% ipython --no-banner

In [1]: import numpy as np

In [2]: from numpy import linalg as LA

In [3]: np.set_printoptions(precision=3, suppress=True, linewidth=100, sign=" ")

In [4]: m1 = np.load("arr.npy")

In [5]: print(m1)
[[-0.953 -0.045  0.219 -0.203]
 [ 0.    -0.943 -0.309 -0.124]
 [-0.293  0.066 -0.522  0.798]
 [ 0.073 -0.323  0.764  0.554]]

In [6]: # orthonormal columns

In [7]: ang = np.radians(180)

In [8]: R = np.eye(4)

In [9]: R[3, 3] = R[1, 1] = np.cos(ang)

In [10]: R[3, 1], R[1, 3] = -np.sin(ang), np.sin(ang)

In [11]: print(R.round(3) + 0)
[[ 1.  0.  0.  0.]
 [ 0. -1.  0.  0.]
 [ 0.  0.  1.  0.]
 [ 0.  0.  0. -1.]]

In [12]: M2 = m1 @ R.T

In [13]: print(M2)
[[-0.953  0.045  0.219  0.203]
 [ 0.     0.943 -0.309  0.124]
 [-0.293 -0.066 -0.522 -0.798]
 [ 0.073  0.323  0.764 -0.554]]

In [14]: print(np.allclose(m1 @ m1.T, M2 @ M2.T))
True

In [15]: print(np.allclose(LA.norm(m1, axis=1), LA.norm(M2, axis=1)))
True

In [16]: u = np.array([3, 0, 2])

In [17]: print(np.convolve(m1[1], u))
[ 0.    -2.829 -0.926 -2.258 -0.617 -0.248]

In [18]: print(np.array([np.convolve(row, u, "same") for row in m1]))
[[-0.135 -1.248 -0.699  0.439]
 [-2.829 -0.926 -2.258 -0.617]
 [ 0.198 -2.154  2.526 -1.045]
 [-0.969  2.439  1.015  1.528]]

In [19]: print(np.cross(m1[1, :3], m1[0, :3]))
[-0.221  0.294 -0.899]

In [20]: left, sigma = LA.svd(m1)
ValueError: too many values to unpack (expected 2)


In [21]: left, sigma, vt = LA.svd(m1, full_matrices=False)

In [22]: print(np.round(left.T @ m1 @ vt.T, 3) + 0)
[[ 1.  0.  0.  0.]
 [ 0.  1.  0.  0.]
 [ 0.  0.  1.  0.]
 [ 0.  0.  0.  1.]]

In [23]: print(np.allclose(left * sigma @ vt, m1))
True

In [24]: print((sigma > 1e-8).sum())
4

In [25]: print(np.round(left.T @ left, 3) + 0)
[[ 1.  0.  0.  0.]
 [ 0.  1.  0.  0.]
 [ 0.  0.  1.  0.]
 [ 0.  0.  0.  1.]]

In [26]: print(left.shape, sigma.shape, vt.shape)
(4, 4) (4,) (4, 4)

In [27]: print(sigma)
[ 1.  1.  1.  1.]

In [28]: q = m1.astype(float).copy()

In [29]: for j in range(4):
    ...:     q[:, j] -= q[:, :j] @ (q[:, :j].T @ q[:, j])
    ...:     q[:, j] /= LA.norm(q[:, j])
    ...: 

In [30]: print(np.round(q.T @ m1, 3) + 0)
[[ 1.  0.  0.  0.]
 [ 0.  1.  0.  0.]
 [ 0.  0.  1.  0.]
 [ 0.  0.  0.  1.]]

In [31]: print(q)
[[-0.953 -0.045  0.219 -0.203]
 [ 0.    -0.943 -0.309 -0.124]
 [-0.293  0.066 -0.522  0.798]
 [ 0.073 -0.323  0.764  0.554]]

In [32]: arr = np.array([[0.4, 1.1, -0.5, -0.4],
    ...:     [0.7, -0.5, -0.8, 2.0],
    ...:     [0.4, -0.1, -0.3, 1.2]])

In [33]: print(LA.norm(arr, axis=0))
[ 0.9    1.212  0.99   2.366]

In [34]: LA.norm(arr, axis=2)
AxisError: axis 2 is out of bounds for array of dimension 2
